% ipython --no-banner

In [1]: import numpy as np

In [2]: import numpy.linalg as la

In [3]: np.set_printoptions(precision=2, suppress=True, linewidth=100)

In [4]: X = np.load("x.npy")

In [5]: X
Out[5]: 
array([[-0.31, -0.65, -0.69],
       [ 0.78, -0.59,  0.21],
       [-0.54, -0.47,  0.69]])

In [6]: x0 = np.array([1, 3, 1])

In [7]: la.inv(X)
Out[7]: 
array([[-0.31,  0.78, -0.54],
       [-0.65, -0.59, -0.47],
       [-0.69,  0.21,  0.69]])

In [8]: round(la.norm(x0), 2), round(la.norm(X @ x0), 2)
Out[8]: (np.float64(3.32), np.float64(3.32))

In [9]: sigma = 3 * 0.2 ** np.arange(3)

In [10]: rng = np.random.default_rng(339)

In [11]: J = rng.normal(size=(13, 3)) * rng.permutation(sigma)

In [12]: J.round(2) + 0
Out[12]: 
array([[-0.38, -1.03,  0.03],
       [ 0.32, -3.93,  0.06],
       [ 0.7 ,  0.55,  0.1 ],
       [ 0.18, -0.73,  0.06],
       [-0.64,  1.27,  0.05],
       [-0.86,  2.79,  0.  ],
       [ 0.65,  1.09, -0.01],
       [ 0.88, -1.42,  0.12],
       [-0.08, -3.7 ,  0.06],
       [-0.2 , -4.57, -0.11],
       [-0.55,  3.99, -0.08],
       [-0.41, -6.01, -0.16],
       [ 0.  , -0.86,  0.02]])

In [13]: Q, evecs = la.qr(J[:, :2])[0], la.qr(J[:, 2:])[0]

In [14]: sigma = la.svd(Q.T @ evecs, compute_uv=False)

In [15]: round(la.norm(Q @ Q.T - evecs @ evecs.T, 2), 2)
Out[15]: np.float64(1.0)

In [16]: np.degrees(np.arccos(sigma.clip(0, 1)))
Out[16]: array([55.32])

In [17]: (sigma > 0.9).sum()
Out[17]: np.int64(0)

In [18]: data = np.load("run7.npy")

In [19]: data
Out[19]: 
array([[0, 2, 0],
       [0, 0, 2],
       [0, 0, 0]])

In [20]: la.pinv(data)
Out[20]: 
array([[0. , 0. , 0. ],
       [0.5, 0. , 0. ],
       [0. , 0.5, 0. ]])

In [21]: data.T @ data
Out[21]: 
array([[0, 0, 0],
       [0, 4, 0],
       [0, 0, 4]])

In [22]: la.svd(data, compute_uv=False)
Out[22]: array([2., 2., 0.])

In [23]: data @ data.T
Out[23]: 
array([[4, 0, 0],
       [0, 4, 0],
       [0, 0, 0]])

In [24]: np.abs(np.diag(la.qr(data)[1])) > 1e-9
Out[24]: array([False, False, False])

In [25]: la.lstsq(data[:-1].T, data[-1])[2]
Out[25]: np.int32(2)

In [26]: round(float(np.trace(la.pinv(data) @ data)), 2)
Out[26]: 2.0

In [27]: np.argsort(-la.norm(data, axis=0).round(6), kind="stable")[:3]
Out[27]: array([1, 2, 0])

In [28]: la.matrix_rank(data, rtol=0.1)
Out[28]: np.int64(2)

In [29]: feats = np.load("arr.npy")

In [30]: feats
Out[30]: 
array([[ 0.49,  0.35, -0.35],
       [ 0.35,  0.25, -0.25],
       [-0.35, -0.25,  0.25]])

In [31]: Uu, sigma, vt = la.svd(feats)

In [32]: evecs = vt[:(sigma > 1e-8).sum()]

In [33]: x0 = feats[0] + -3 * feats[1] + rng.integers(2) * np.eye(3)[2]

In [34]: x0
Out[34]: array([-0.57, -0.4 ,  1.4 ])

In [35]: np.diag(evecs.T @ evecs)
Out[35]: array([0.49, 0.25, 0.25])

In [36]: np.allclose(evecs.T @ evecs @ x0, x0)
Out[36]: False

In [37]: w, evecs = la.eigh(feats)

In [38]: x0 = np.array([2, -9, -5])

In [39]: np.round(np.abs(feats).sum(axis=1).max(), 2), np.abs(w).max()
Out[39]: (np.float64(1.2), np.float64(1.0))

In [40]: (np.sign(evecs[:, -1].round(6)) == np.sign(evecs[0, -1].round(6))).astype(int)
Out[40]: array([1, 1, 0])

In [41]: la.eigvalsh(feats[1:, 1:])
Out[41]: array([0.  , 0.51])

In [42]: evecs * np.abs(w) @ evecs.T
Out[42]: 
array([[ 0.49,  0.35, -0.35],
       [ 0.35,  0.25, -0.25],
       [-0.35, -0.25,  0.25]])

In [43]: np.round(x0 @ feats @ x0 / (x0 @ x0), 2), round(float(w[0]), 2), w[-1]
Out[43]: (np.float64(0.0), -0.0, np.float64(1.0))

In [44]: x0 = np.array([-1, 1, -1])

In [45]: la.eigvalsh(2 * feats - np.eye(3))
Out[45]: array([-1., -1.,  1.])

In [46]: feats @ x0
Out[46]: array([ 0.21,  0.15, -0.15])

In [47]: feats @ feats @ x0
Out[47]: array([ 0.21,  0.15, -0.15])

In [48]: arr = np.maximum(np.array([[0],
    ...:     [0],
    ...:     [-2],
    ...:     [2],
    ...:     [-1],
    ...:     [2],
    ...:     [1],
    ...:     [1],
    ...:     [1],
    ...:     [-1],
    ...:     [-1],
    ...:     [2],
    ...:     [-2],
    ...:     [0],
    ...:     [-2],
    ...:     [-2],
    ...:     [1],
    ...:     [2],
    ...:     [2],
    ...:     [-2],
    ...:     [-1],
    ...:     [1],
    ...:     [1]]) @ np.array([[2, 1, 0]]) + np.array([0, 3, 1]), 0)

In [49]: arr
Out[49]: 
array([[0, 3, 1],
       [0, 3, 1],
       [0, 1, 1],
       [4, 5, 1],
       [0, 2, 1],
       [4, 5, 1],
       [2, 4, 1],
       [2, 4, 1],
       [2, 4, 1],
       [0, 2, 1],
       [0, 2, 1],
       [4, 5, 1],
       [0, 1, 1],
       [0, 3, 1],
       [0, 1, 1],
       [0, 1, 1],
       [2, 4, 1],
       [4, 5, 1],
       [4, 5, 1],
       [0, 1, 1],
       [0, 2, 1],
       [2, 4, 1],
       [2, 4, 1]])

In [50]: x0 = np.array([1, 3, 9])

In [51]: rhs = arr @ x0

In [52]: b, lr = np.zeros(3), 1 / la.norm(arr, 2) ** 2

In [53]: for i in range(300):
    ...:     b -= lr * arr.T @ (arr @ b - rhs)
    ...:     if i % 50 == 0: print(i, round(la.norm(arr @ b - rhs), 2))
    ...: 
0 20.79
50 7.02
100 5.63
150 4.57
200 3.7
250 3.0

In [54]: b
Out[54]: array([0.4 , 3.78, 7.31])

In [55]: round(float(la.cond(arr)), 2)
Out[55]: 15.46

In [56]: hat = arr @ la.solve(arr.T @ arr, arr.T)

In [57]: np.trace(hat)
Out[57]: np.float64(3.0)

In [58]: np.round(la.eigvalsh(hat), 2) + 0
Out[58]: array([0., 0., 0., 0., 0., 0., 0., 0., 0., 0., 0., 0., 0., 0., 0., 0., 0., 0., 0., 0., 1., 1., 1.])

In [59]: la.matrix_rank(np.eye(23) - hat)
Out[59]: np.int64(20)

In [60]: hat @ arr[:, 1]
Out[60]: array([3., 3., 1., 5., 2., 5., 4., 4., 4., 2., 2., 5., 1., 3., 1., 1., 4., 5., 5., 1., 2., 4., 4.])

In [61]: F = np.load("dump.npy")

In [62]: F
Out[62]: 
array([[-1.63,  0.87,  1.55, -0.26],
       [ 4.22, -2.06, -3.62,  0.68],
       [ 0.71, -0.32, -0.54, -0.03],
       [-0.69,  0.06,  0.6 ,  0.  ],
       [ 4.36, -2.22, -3.4 ,  0.75],
       [-4.79,  2.6 ,  4.04, -0.73],
       [-1.19,  0.63,  1.08, -0.11],
       [-3.55,  2.06,  3.16, -0.71],
       [ 1.24, -0.43, -0.86,  0.02],
       [ 0.18, -0.18,  0.05, -0.03],
       [ 1.13, -0.54, -1.01,  0.17],
       [-2.96,  1.62,  2.45, -0.47],
       [-2.33,  1.31,  1.87, -0.44],
       [ 5.48, -2.79, -4.41,  0.87],
       [-4.32,  2.14,  3.43, -0.72],
       [-0.69,  0.23,  0.58, -0.07],
       [-4.23,  1.91,  3.37, -0.79],
       [ 2.91, -1.48, -2.38,  0.35],
       [-4.32,  2.19,  3.47, -0.68],
       [-2.48,  1.39,  1.87, -0.32],
       [-3.7 ,  1.64,  2.94, -0.62],
       [ 5.43, -2.56, -4.38,  0.79],
       [ 4.29, -2.02, -3.48,  0.7 ],
       [-5.43,  2.72,  4.41, -0.95],
       [-2.  ,  0.74,  1.88, -0.41],
       [ 3.42, -1.82, -2.9 ,  0.35]])

In [63]: hat = F @ la.solve(F.T @ F, F.T)

In [64]: np.round(hat @ F[:, 3], 2) + 0
Out[64]: 
array([-0.26,  0.68, -0.03,  0.  ,  0.75, -0.73, -0.11, -0.71,  0.02, -0.03,  0.17, -0.47, -0.44,
        0.87, -0.72, -0.07, -0.79,  0.35, -0.68, -0.32, -0.62,  0.79,  0.7 , -0.95, -0.41,  0.35])

In [65]: r0 = np.array([5, 6, 9, 5])

In [66]: K = -3 * np.eye(4) + np.outer(r0, r0)

In [67]: K
Out[67]: 
array([[22., 30., 45., 25.],
       [30., 33., 54., 30.],
       [45., 54., 78., 45.],
       [25., 30., 45., 22.]])

In [68]: w, evecs = la.eigh(K)

In [69]: x0 = np.array([3, 2, 1, 2])

In [70]: round(x0 @ K @ x0 / (x0 @ x0), 2), round(w[0], 2), w[-1]
Out[70]: (np.float64(114.56), np.float64(-3.0), np.float64(164.0))

In [71]: x0 @ K @ x0
Out[71]: np.float64(2062.0)
